% ipython --no-banner

In [1]: import numpy as np

In [2]: import numpy.linalg as la

In [3]: np.set_printoptions(precision=3, suppress=True, linewidth=160, floatmode="fixed")

In [4]: u = np.array([3, 1, 1]) + 0.5

In [5]: m1 = np.eye(3) - 2 * np.outer(u, u) / (u @ u)

In [6]: print(m1)
[[-0.463 -0.627 -0.627]
 [-0.627  0.731 -0.269]
 [-0.627 -0.269  0.731]]

In [7]: assert m1 == m1.T
ValueError: The truth value of an array with more than one element is ambiguous. Use a.any() or a.all()


In [8]: print((m1 - m1.T) / 2)
[[0.000 0.000 0.000]
 [0.000 0.000 0.000]
 [0.000 0.000 0.000]]

In [9]: print(np.round(m1 @ m1, 3) + 0)
[[1.000 0.000 0.000]
 [0.000 1.000 0.000]
 [0.000 0.000 1.000]]

In [10]: print(la.matrix_power(m1, 3))
[[-0.463 -0.627 -0.627]
 [-0.627  0.731 -0.269]
 [-0.627 -0.269  0.731]]

In [11]: evals, V = la.eigh(m1)

In [12]: print(np.round(V.T @ V, 3) + 0)
[[1.000 0.000 0.000]
 [0.000 1.000 0.000]
 [0.000 0.000 1.000]]

In [13]: print(la.eigvalsh(m1 + 5 * np.eye(3)))
[4.000 6.000 6.000]

In [14]: print(np.round(V.T @ m1 @ V, 3) + 0)
[[-1.000  0.000  0.000]
 [ 0.000  1.000  0.000]
 [ 0.000  0.000  1.000]]

In [15]: print(la.svd(m1, compute_uv=False))
[1.000 1.000 1.000]

In [16]: print([round(float(la.det(m1[:i, :i])), 2) + 0 for i in range(1, 4)])
[-0.46, -0.73, -1.0]

In [17]: O = m1.astype(float).copy()

In [18]: for j in range(3):
    ...:     O[:, j] -= O[:, :j] @ (O[:, :j].T @ O[:, j])
    ...:     O[:, j] /= la.norm(O[:, j])
    ...: 

In [19]: print(O)
[[-0.463 -0.627 -0.627]
 [-0.627  0.731 -0.269]
 [-0.627 -0.269  0.731]]

In [20]: print(np.round(O.T @ m1, 3) + 0)
[[1.000 0.000 0.000]
 [0.000 1.000 0.000]
 [0.000 0.000 1.000]]

In [21]: other = np.array([[-1]])

In [22]: Z = np.array([[3, -2, 2], [-3, 3, 0], [-3, -3, 3]])

In [23]: feats = np.block([[other, np.array([[3, 3, 3]])], [np.zeros((3, 1)), Z]])

In [24]: print(feats)
[[-1.000  3.000  3.000  3.000]
 [ 0.000  3.000 -2.000  2.000]
 [ 0.000 -3.000  3.000  0.000]
 [ 0.000 -3.000 -3.000  3.000]]

In [25]: x = np.array([-3, 2, -2, 3])

In [26]: print(feats @ np.ones(4))
[ 8.000  3.000  0.000 -3.000]

In [27]: print(feats * x)
[[ 3.000  6.000 -6.000  9.000]
 [-0.000  6.000  4.000  6.000]
 [-0.000 -6.000 -6.000  0.000]
 [-0.000 -6.000  6.000  9.000]]

In [28]: print(feats @ x)
[ 12.000  16.000 -12.000   9.000]

In [29]: print((feats @ x).argmax())
1

In [30]: print(la.norm(feats @ x) <= la.norm(feats, 2) * la.norm(x) + 1e-9)
True

In [31]: print((feats * x).sum(axis=1))
[ 12.000  16.000 -12.000   9.000]

In [32]: print(round(float(la.det(feats.T)), 3))
-45.0

In [33]: print(la.eigvals(feats))
[-1.000+0.000j  1.690+2.270j  1.690-2.270j  5.621+0.000j]

In [34]: print(round(la.det(feats[::-1]), 3))
-45.0

In [35]: x = np.array([0, 1, 1, 3])

In [36]: rhs = feats @ x

In [37]: print(rhs)
[15.000  7.000  0.000  3.000]

In [38]: print(la.solve(feats, rhs))
[-0.000  1.000  1.000  3.000]

In [39]: print(la.solve(feats, 5 * rhs))
[-0.000  5.000  5.000 15.000]

In [40]: U, sig, vt = la.svd(feats)

In [41]: print(sig)
[6.248 5.701 4.286 0.295]

In [42]: print(np.argmax(sig[:-1] / (sig[1:] + 1e-6)) + 1)
3

In [43]: other = U[:, :3] @ np.diag(sig[:3]) @ vt[:3]

In [44]: print(la.matrix_rank(feats, rtol=0.05))
3

In [45]: print(round(la.norm(feats - other) / la.norm(feats), 3))
0.031

In [46]: print(round(la.norm(feats - other, 2), 3), round(float(sig[3]), 3))
0.295 0.295

In [47]: print(la.matrix_rank(other))
3

In [48]: print(la.cond(feats) > 100)
False

In [49]: print(round(np.log10(la.cond(feats))))
1

In [50]: print(np.argsort(-la.norm(feats, axis=0).round(6), kind="stable")[:3])
[1 2 3]

In [51]: F = np.load("mat.npy")

In [52]: print(F)
[[ 0.982 -0.092 -0.092  0.128  0.055]
 [-0.092  0.541 -0.459  0.642  0.275]
 [-0.092 -0.459  0.541  0.642  0.275]
 [ 0.128  0.642  0.642  0.101 -0.385]
 [ 0.055  0.275  0.275 -0.385  0.835]]

In [53]: evals, V = la.eigh(F)

In [54]: x = np.array([0, 0, 7, 8, -2])

In [55]: print(round(x @ F @ x / (x @ x), 3), round(evals[0], 3), evals[-1])
0.965 -1.0 1.0

In [56]: print(V * np.maximum(evals, 0) @ V.T)
[[ 0.991 -0.046 -0.046  0.064  0.028]
 [-0.046  0.771 -0.229  0.321  0.138]
 [-0.046 -0.229  0.771  0.321  0.138]
 [ 0.064  0.321  0.321  0.550 -0.193]
 [ 0.028  0.138  0.138 -0.193  0.917]]

In [57]: print(la.eigvalsh(F[1:, 1:]))
[-0.982  1.000  1.000  1.000]

In [58]: print(round(np.abs(F).sum(axis=1).max(), 3), round(np.abs(evals).max(), 3))
2.009 1.0

In [59]: x = np.array([9, 5, 7, 2, 7])

In [60]: print(np.abs(la.eigvals(F)))
[1.000 1.000 1.000 1.000 1.000]

In [61]: print(F.T @ (F @ x))
[9.000 5.000 7.000 2.000 7.000]

In [62]: print([p for p in range(1, 25) if np.allclose(la.matrix_power(F, p), np.eye(5))])
[2, 4, 6, 8, 10, 12, 14, 16, 18, 20, 22, 24]

In [63]: print(round(float(la.det(F)), 3))
-1.0

In [64]: other = la.invert(F)
AttributeError: module 'numpy.linalg' has no attribute 'invert'


In [65]: other = la.inv(F)

In [66]: print(round(float(la.det(F) * la.det(other)), 3))
1.0

In [67]: print((np.abs(other) > 1e-9).astype(int))
[[1 1 1 1 1]
 [1 1 1 1 1]
 [1 1 1 1 1]
 [1 1 1 1 1]
 [1 1 1 1 1]]

In [68]: print(round(float(la.slogdet(F)[0]), 3))
-1.0

In [69]: A = np.loadtxt("case16.csv", delimiter=",")

In [70]: print(A)
[[  2.000   2.000   1.000  -4.000]
 [  4.000  -2.000   6.000  -5.000]
 [  6.000  -5.000   5.000  -8.000]
 [  3.000  -8.000   0.000  -8.000]
 [  5.000  -6.000   3.000 -11.000]
 [  6.000  -7.000   2.000 -12.000]
 [ 11.000  -2.000   2.000 -14.000]
 [ 12.000  -4.000   7.000 -17.000]
 [  9.000   0.000   4.000 -22.000]
 [ 11.000   5.000   4.000 -19.000]
 [ 13.000   1.000   7.000 -18.000]
 [ 14.000   6.000   2.000 -21.000]
 [ 17.000  11.000   6.000 -21.000]
 [ 15.000  15.000  11.000 -25.000]
 [ 19.000  12.000  11.000 -30.000]
 [ 18.000   8.000   6.000 -32.000]
 [ 13.000   8.000   3.000 -27.000]
 [  8.000   5.000  -1.000 -31.000]
 [  3.000   6.000  -6.000 -27.000]
 [  2.000   7.000  -5.000 -26.000]
 [  0.000   6.000  -7.000 -26.000]
 [ -3.000   7.000 -11.000 -31.000]]

In [71]: rng = np.random.default_rng(9)

In [72]: z = rng.permutation(4)

In [73]: other = A[:, z] * rng.choice([-1, 1], 4)

In [74]: print(other)
[[  4.000  -2.000   1.000   2.000]
 [  5.000  -4.000   6.000  -2.000]
 [  8.000  -6.000   5.000  -5.000]
 [  8.000  -3.000   0.000  -8.000]
 [ 11.000  -5.000   3.000  -6.000]
 [ 12.000  -6.000   2.000  -7.000]
 [ 14.000 -11.000   2.000  -2.000]
 [ 17.000 -12.000   7.000  -4.000]
 [ 22.000  -9.000   4.000   0.000]
 [ 19.000 -11.000   4.000   5.000]
 [ 18.000 -13.000   7.000   1.000]
 [ 21.000 -14.000   2.000   6.000]
 [ 21.000 -17.000   6.000  11.000]
 [ 25.000 -15.000  11.000  15.000]
 [ 30.000 -19.000  11.000  12.000]
 [ 32.000 -18.000   6.000   8.000]
 [ 27.000 -13.000   3.000   8.000]
 [ 31.000  -8.000  -1.000   5.000]
 [ 27.000  -3.000  -6.000   6.000]
 [ 26.000  -2.000  -5.000   7.000]
 [ 26.000  -0.000  -7.000   6.000]
 [ 31.000   3.000 -11.000   7.000]]

In [75]: U, _, vt = la.svd(A.T @ other)

In [76]: print(np.round(la.lstsq(A, other)[0], 3) + 0)
[[ 0.000 -1.000  0.000  0.000]
 [ 0.000  0.000  0.000  1.000]
 [ 0.000  0.000  1.000  0.000]
 [-1.000  0.000  0.000  0.000]]

In [77]: print(np.round(U @ vt, 3) + 0)
[[ 0.000 -1.000  0.000  0.000]
 [ 0.000  0.000  0.000  1.000]
 [ 0.000  0.000  1.000  0.000]
 [-1.000  0.000  0.000  0.000]]

In [78]: print(z)
[3 0 2 1]

In [79]: data = np.loadtxt("m.csv", delimiter=",")

In [80]: print(data)
[[-0.107  0.020  1.009  2.032]
 [-0.069  0.044 -0.009  0.003]
 [-0.006 -0.067 -0.027 -0.051]
 [ 0.074  0.012  1.028  2.042]
 [ 0.001  0.017  0.061 -0.007]]

In [81]: z = rng.permutation(4)

In [82]: other = data[:, z] * rng.choice([-1, 1], 4)

In [83]: print(other)
[[-0.107  1.009  2.032  0.020]
 [-0.069 -0.009  0.003  0.044]
 [-0.006 -0.027 -0.051 -0.067]
 [ 0.074  1.028  2.042  0.012]
 [ 0.001  0.061 -0.007  0.017]]

In [84]: U, _, vt = la.svd(data.T @ other)

In [85]: print(np.round(la.lstsq(data, other)[0], 3) + 0)
[[1.000 0.000 0.000 0.000]
 [0.000 0.000 0.000 1.000]
 [0.000 1.000 0.000 0.000]
 [0.000 0.000 1.000 0.000]]
